$ python3 -q
>>> import numpy as np
>>> from numpy import linalg as LA
>>> np.set_printoptions(precision=4, suppress=True, linewidth=160)
>>> J = np.loadtxt("sample14.csv", delimiter=",")
>>> J
array([[  5.7129,   0.4517,   4.1176,   0.8781],
       [ -0.4396,  -2.8363,  -5.931 ,  -4.7698],
       [ -1.1869,  -4.968 ,   3.4454,   1.5357],
       [ -5.0414,   2.1105,  -0.1599,  -4.7537],
       [  0.5711,   0.0513,  -1.3589,   3.3762],
       [  4.9886,  -3.7105,   2.5275,   2.764 ],
       [  0.1343,  -3.7749,   0.3963,   5.3171],
       [  1.9645,   3.0109,  -3.7348,  -1.4226],
       [ -5.5057,   0.8277,  -0.9656,  -0.671 ],
       [ -4.7921,  -3.1052,   9.0686,  -4.4542],
       [  5.2953,  -4.8162,   2.7803,  -2.6907],
       [  3.7327,   1.4215,  -1.3452,  -3.6795],
       [  6.3475,   2.2725,   4.8046,   1.2043],
       [  2.3841,  -0.7588,   4.9505,   7.4739],
       [  5.2317,   3.4458,   0.3167,   1.3361],
       [  8.1505,  -2.0425,  -5.4848,   3.5169],
       [  0.88  ,  -0.0109,   8.5973,  -0.1636],
       [ -2.0046,  -1.0425,  -3.7726,   3.4129],
       [ -0.022 ,  -3.7881,  -7.1993,   0.4578],
       [-11.6925,  -6.8765,  -0.684 ,  -1.8383],
       [  1.9554,  -4.6046,   0.195 ,  -1.2687],
       [  9.5019,   0.0289,   1.5938,  -9.4696],
       [ -4.1302,  -1.0928,  -3.6649,   1.4434],
       [  1.1138,   1.9719,   0.1025,   3.2157],
       [ -5.2855, -16.6211,  -4.8763,  -1.4955],
       [  0.6002,   4.0628,   2.9037,  -2.2342],
       [  1.7515,   5.6164,  -2.29  ,   3.538 ],
       [ -1.1184,  -5.1172,  -5.1163,  -4.153 ],
       [ -0.3144,   3.0411,  -6.8716,  -5.9422],
       [ -2.0502,   6.6658,   2.1321, -11.6084],
       [  1.3433,  -0.8874,  -1.4025,  -6.6194]])
>>> P = J @ LA.solve(J.T @ J, J.T)
>>> round(np.trace(P), 4)
np.float64(4.0)
>>> np.allclose(P @ P, P)
True
>>> G = np.cov(J, rowvar=False)
>>> np.polyfit(J[:, 0], J[:, 1], 1)
array([ 0.2952, -1.1745])
>>> np.argsort(-J.std(axis=0).round(6), kind="stable")
array([0, 1, 3, 2])
>>> J.std(axis=0)
array([4.4209, 4.3797, 4.1314, 4.2324])
>>> np.corrcoef(J.T)
array([[ 1.    ,  0.2979,  0.1438,  0.1226],
       [ 0.2979,  1.    ,  0.1554, -0.114 ],
       [ 0.1438,  0.1554,  1.    ,  0.0478],
       [ 0.1226, -0.114 ,  0.0478,  1.    ]])
>>> Ac = (J - J.mean(axis=0)) / J.std(axis=0)
>>> np.argwhere(np.abs(Ac) > 2)
array([[ 9,  2],
       [16,  2],
       [19,  0],
       [21,  0],
       [21,  3],
       [24,  1],
       [29,  3]])
>>> Ac.std(axis=0)
array([1., 1., 1., 1.])
>>> c = LA.lstsq(np.delete(Ac, 3, axis=1), Ac[:, 3])[0]
>>> np.round(1 - np.var(Ac[:, 3] - np.delete(Ac, 3, axis=1) @ c), 4)
np.float64(0.0423)
>>> J.ravel(order="F")
array([  5.7129,  -0.4396,  -1.1869,  -5.0414,   0.5711,   4.9886,   0.1343,   1.9645,  -5.5057,  -4.7921,   5.2953,   3.7327,   6.3475,   2.3841,   5.2317,
         8.1505,   0.88  ,  -2.0046,  -0.022 , -11.6925,   1.9554,   9.5019,  -4.1302,   1.1138,  -5.2855,   0.6002,   1.7515,  -1.1184,  -0.3144,  -2.0502,
         1.3433,   0.4517,  -2.8363,  -4.968 ,   2.1105,   0.0513,  -3.7105,  -3.7749,   3.0109,   0.8277,  -3.1052,  -4.8162,   1.4215,   2.2725,  -0.7588,
         3.4458,  -2.0425,  -0.0109,  -1.0425,  -3.7881,  -6.8765,  -4.6046,   0.0289,  -1.0928,   1.9719, -16.6211,   4.0628,   5.6164,  -5.1172,   3.0411,
         6.6658,  -0.8874,   4.1176,  -5.931 ,   3.4454,  -0.1599,  -1.3589,   2.5275,   0.3963,  -3.7348,  -0.9656,   9.0686,   2.7803,  -1.3452,   4.8046,
         4.9505,   0.3167,  -5.4848,   8.5973,  -3.7726,  -7.1993,  -0.684 ,   0.195 ,   1.5938,  -3.6649,   0.1025,  -4.8763,   2.9037,  -2.29  ,  -5.1163,
        -6.8716,   2.1321,  -1.4025,   0.8781,  -4.7698,   1.5357,  -4.7537,   3.3762,   2.764 ,   5.3171,  -1.4226,  -0.671 ,  -4.4542,  -2.6907,  -3.6795,
         1.2043,   7.4739,   1.3361,   3.5169,  -0.1636,   3.4129,   0.4578,  -1.8383,  -1.2687,  -9.4696,   1.4434,   3.2157,  -1.4955,  -2.2342,   3.538 ,
        -4.153 ,  -5.9422, -11.6084,  -6.6194])
>>> J.reshape(2, -1)
array([[  5.7129,   0.4517,   4.1176,   0.8781,  -0.4396,  -2.8363,  -5.931 ,  -4.7698,  -1.1869,  -4.968 ,   3.4454,   1.5357,  -5.0414,   2.1105,  -0.1599,
         -4.7537,   0.5711,   0.0513,  -1.3589,   3.3762,   4.9886,  -3.7105,   2.5275,   2.764 ,   0.1343,  -3.7749,   0.3963,   5.3171,   1.9645,   3.0109,
         -3.7348,  -1.4226,  -5.5057,   0.8277,  -0.9656,  -0.671 ,  -4.7921,  -3.1052,   9.0686,  -4.4542,   5.2953,  -4.8162,   2.7803,  -2.6907,   3.7327,
          1.4215,  -1.3452,  -3.6795,   6.3475,   2.2725,   4.8046,   1.2043,   2.3841,  -0.7588,   4.9505,   7.4739,   5.2317,   3.4458,   0.3167,   1.3361,
          8.1505,  -2.0425],
       [ -5.4848,   3.5169,   0.88  ,  -0.0109,   8.5973,  -0.1636,  -2.0046,  -1.0425,  -3.7726,   3.4129,  -0.022 ,  -3.7881,  -7.1993,   0.4578, -11.6925,
         -6.8765,  -0.684 ,  -1.8383,   1.9554,  -4.6046,   0.195 ,  -1.2687,   9.5019,   0.0289,   1.5938,  -9.4696,  -4.1302,  -1.0928,  -3.6649,   1.4434,
          1.1138,   1.9719,   0.1025,   3.2157,  -5.2855, -16.6211,  -4.8763,  -1.4955,   0.6002,   4.0628,   2.9037,  -2.2342,   1.7515,   5.6164,  -2.29  ,
          3.538 ,  -1.1184,  -5.1172,  -5.1163,  -4.153 ,  -0.3144,   3.0411,  -6.8716,  -5.9422,  -2.0502,   6.6658,   2.1321, -11.6084,   1.3433,  -0.8874,
         -1.4025,  -6.6194]])
>>> T = J.reshape(31, 2, -1)
>>> T.shape
(31, 2, 2)
>>> T[:, 0]
array([[  5.7129,   0.4517],
       [ -0.4396,  -2.8363],
       [ -1.1869,  -4.968 ],
       [ -5.0414,   2.1105],
       [  0.5711,   0.0513],
       [  4.9886,  -3.7105],
       [  0.1343,  -3.7749],
       [  1.9645,   3.0109],
       [ -5.5057,   0.8277],
       [ -4.7921,  -3.1052],
       [  5.2953,  -4.8162],
       [  3.7327,   1.4215],
       [  6.3475,   2.2725],
       [  2.3841,  -0.7588],
       [  5.2317,   3.4458],
       [  8.1505,  -2.0425],
       [  0.88  ,  -0.0109],
       [ -2.0046,  -1.0425],
       [ -0.022 ,  -3.7881],
       [-11.6925,  -6.8765],
       [  1.9554,  -4.6046],
       [  9.5019,   0.0289],
       [ -4.1302,  -1.0928],
       [  1.1138,   1.9719],
       [ -5.2855, -16.6211],
       [  0.6002,   4.0628],
       [  1.7515,   5.6164],
       [ -1.1184,  -5.1172],
       [ -0.3144,   3.0411],
       [ -2.0502,   6.6658],
       [  1.3433,  -0.8874]])
>>> data = np.load("mat.npy")
>>> data
array([[  9,  -3,   0,   0,  -3,  15],
       [ -6,   2,   0,   0,   2, -10],
       [  9,  -3,   0,   0,  -3,  15],
       [  6,  -2,   0,   0,  -2,  10]])
>>> x = np.array([-9, 5, 4, 8])
>>> h1 = np.maximum(J @ x, 0)
>>> J.T @ h1
array([-1020.3897,  -366.5839,   443.1215,   570.8892])
>>> X = np.loadtxt("test14.csv", delimiter=",")
>>> X
array([[ 0.216 ,  0.3544,  2.9624,  0.6682],
       [-2.6064,  7.0331,  8.2299, -0.5241],
       [ 1.8116, -4.7851, -1.3793,  0.4332],
       [-0.7477,  2.6289,  4.7551,  0.2572],
       [-1.5915,  5.4214,  7.1257,  0.4313],
       [ 1.769 ,  1.5277,  4.9123,  4.5565],
       [ 3.003 , -2.6525,  1.349 ,  4.2376],
       [-0.6321, -2.34  , -0.1561, -2.8242],
       [ 0.0963,  5.5722,  8.1204,  3.9075],
       [ 0.6975,  3.4974,  6.3461,  3.7265],
       [-0.0118,  1.5903,  4.0844,  1.0366]])
>>> Ac = X - X.mean(axis=0)
>>> V = LA.svd(Ac)[2][:3]
>>> M2 = Ac - Ac @ V.T @ V
>>> np.diag(V.T @ V)
array([0.2807, 0.9876, 0.9578, 0.774 ])
>>> np.round((Ac @ V.T).std(axis=0), 4) + 0
array([4.8275, 2.5311, 0.    ])
>>> LA.norm(M2, axis=1).round(6).argmax()
np.int64(0)
>>> np.round(np.cov(Ac @ V.T, rowvar=False), 4) + 0
array([[25.6355,  0.    ,  0.    ],
       [ 0.    ,  7.0474,  0.    ],
       [ 0.    ,  0.    ,  0.    ]])
>>> labels = X[:, 2] > np.median(X[:, 2])
>>> f = X[labels].mean(axis=0) - X[~labels].mean(axis=0)
>>> ((X - X.mean(axis=0)) @ f > 0).astype(int)
array([0, 1, 0, 1, 1, 1, 0, 0, 1, 1, 0])
>>> f
array([-0.9335,  5.4777,  5.0109,  1.7848])
>>> left, sv, Vt = LA.svd(X)
>>> sv.round(4) + 0
array([21.5832,  9.5893,  4.0824,  0.    ])
>>> np.argmax(sv[:-1] / (sv[1:] + 1e-6)) + 1
np.int64(3)
>>> M2 = left[:, :3] @ np.diag(sv[:3]) @ Vt[:3]
>>> LA.matrix_rank(X, rtol=0.05)
np.int64(3)
>>> LA.matrix_rank(M2)
np.int64(3)
>>> x = np.array([0, -2, -2, -2])
>>> h1 = np.maximum(X @ x, 0)
>>> X * (h1 > 1e-9)[:, None]
array([[ 0.    ,  0.    ,  0.    ,  0.    ],
       [-0.    ,  0.    ,  0.    , -0.    ],
       [ 1.8116, -4.7851, -1.3793,  0.4332],
       [-0.    ,  0.    ,  0.    ,  0.    ],
       [-0.    ,  0.    ,  0.    ,  0.    ],
       [ 0.    ,  0.    ,  0.    ,  0.    ],
       [ 0.    , -0.    ,  0.    ,  0.    ],
       [-0.6321, -2.34  , -0.1561, -2.8242],
       [ 0.    ,  0.    ,  0.    ,  0.    ],
       [ 0.    ,  0.    ,  0.    ,  0.    ],
       [-0.    ,  0.    ,  0.    ,  0.    ]])
>>> np.maximum(X @ (3 * x), 0)
array([ 0.    ,  0.    , 34.3869,  0.    ,  0.    ,  0.    ,  0.    , 31.9217,  0.    ,  0.    ,  0.    ])
>>> np.tanh(X @ x)
array([-1., -1.,  1., -1., -1., -1., -1.,  1., -1., -1., -1.])
>>> X.T @ h1
array([ 14.0396, -79.7471, -17.4702, -25.0856])
>>> M2 = np.array([[1], [3], [2], [2], [-5], [0]])
>>> basis = np.array([[3, 7, 3]])
>>> rng = np.random.default_rng(965615)
>>> K = M2 @ basis + 0.1 * rng.normal(size=(6, 3))
>>> K
array([[  2.9523,   7.0516,   2.995 ],
       [  9.0078,  21.0307,   9.063 ],
       [  5.9816,  13.8441,   5.8748],
       [  6.0353,  13.9768,   5.9696],
       [-14.897 , -35.0398, -15.0095],
       [  0.0095,  -0.0864,  -0.0263]])
>>> M2 = K + rng.integers(-2, 3, (6, 1)) @ rng.integers(-2, 3, (1, 3))
>>> M2
array([[  4.9523,   7.0516,  -1.005 ],
       [ 10.0078,  21.0307,   7.063 ],
       [  3.9816,  13.8441,   9.8748],
       [  7.0353,  13.9768,   3.9696],
       [-13.897 , -35.0398, -17.0095],
       [ -1.9905,  -0.0864,   3.9737]])
>>> np.abs(M2 - K).sum(axis=1)
array([6., 3., 6., 3., 3., 6.])
>>> np.round(LA.svd(M2 - K, compute_uv=False), 4) + 0
array([8.6603, 0.    , 0.    ])
>>> mat = np.diag(np.array([3, 0, 0, 1, 1])) + -2 * np.eye(5, k=1) + -2 * np.eye(5, k=-1)
>>> mat
array([[ 3., -2.,  0.,  0.,  0.],
       [-2.,  0., -2.,  0.,  0.],
       [ 0., -2.,  0., -2.,  0.],
       [ 0.,  0., -2.,  1., -2.],
       [ 0.,  0.,  0., -2.,  1.]])
>>> vals, V = LA.eig(mat)
>>> np.prod(vals)
np.float64(52.0)
>>> np.sort(LA.eigvals(mat @ mat))
array([ 1.    ,  1.2474,  9.1215, 12.2813, 19.3497])
>>> np.sort(LA.eigvals(LA.inv(mat)))
array([-1.    , -0.3311,  0.2273,  0.2853,  0.8953])
>>> vals, V = LA.eigh(mat)
>>> (vals > 1e-8).sum(), (vals < -1e-8).sum()
(np.int64(3), np.int64(2))
>>> np.round(vals.sum(), 4), np.trace(mat)
(np.float64(5.0), np.float64(5.0))
>>> np.abs(V[:, -1])
array([0.6909, 0.4832, 0.3719, 0.3348, 0.197 ])
>>> np.round(V @ np.diag(vals) @ V.T, 4) + 0
array([[ 3., -2.,  0.,  0.,  0.],
       [-2.,  0., -2.,  0.,  0.],
       [ 0., -2.,  0., -2.,  0.],
       [ 0.,  0., -2.,  1., -2.],
       [ 0.,  0.,  0., -2.,  1.]])
>>> vals, V = LA.eigh(mat)
>>> x = np.array([-7, 1, 8, -2, -2])
>>> round(x @ mat @ x / (x @ x), 4), round(float(vals[0]), 4), round(vals[-1], 4)
(np.float64(1.6311), -3.0202, np.float64(4.3988))
>>> LA.eigvalsh(mat[1:, 1:])
array([-2.839 , -0.6623,  1.6623,  3.839 ])
>>> np.einsum("ij,ji->", mat, mat)
np.float64(43.0)
>>> np.einsum("ii->", mat)
np.float64(5.0)
>>> np.kron(np.eye(2, dtype=int), mat)
array([[ 3., -2.,  0.,  0.,  0.,  0., -0.,  0.,  0.,  0.],
       [-2.,  0., -2.,  0.,  0., -0.,  0., -0.,  0.,  0.],
       [ 0., -2.,  0., -2.,  0.,  0., -0.,  0., -0.,  0.],
       [ 0.,  0., -2.,  1., -2.,  0.,  0., -0.,  0., -0.],
       [ 0.,  0.,  0., -2.,  1.,  0.,  0.,  0., -0.,  0.],
       [ 0., -0.,  0.,  0.,  0.,  3., -2.,  0.,  0.,  0.],
       [-0.,  0., -0.,  0.,  0., -2.,  0., -2.,  0.,  0.],
       [ 0., -0.,  0., -0.,  0.,  0., -2.,  0., -2.,  0.],
       [ 0.,  0., -0.,  0., -0.,  0.,  0., -2.,  1., -2.],
       [ 0.,  0.,  0., -0.,  0.,  0.,  0.,  0., -2.,  1.]])
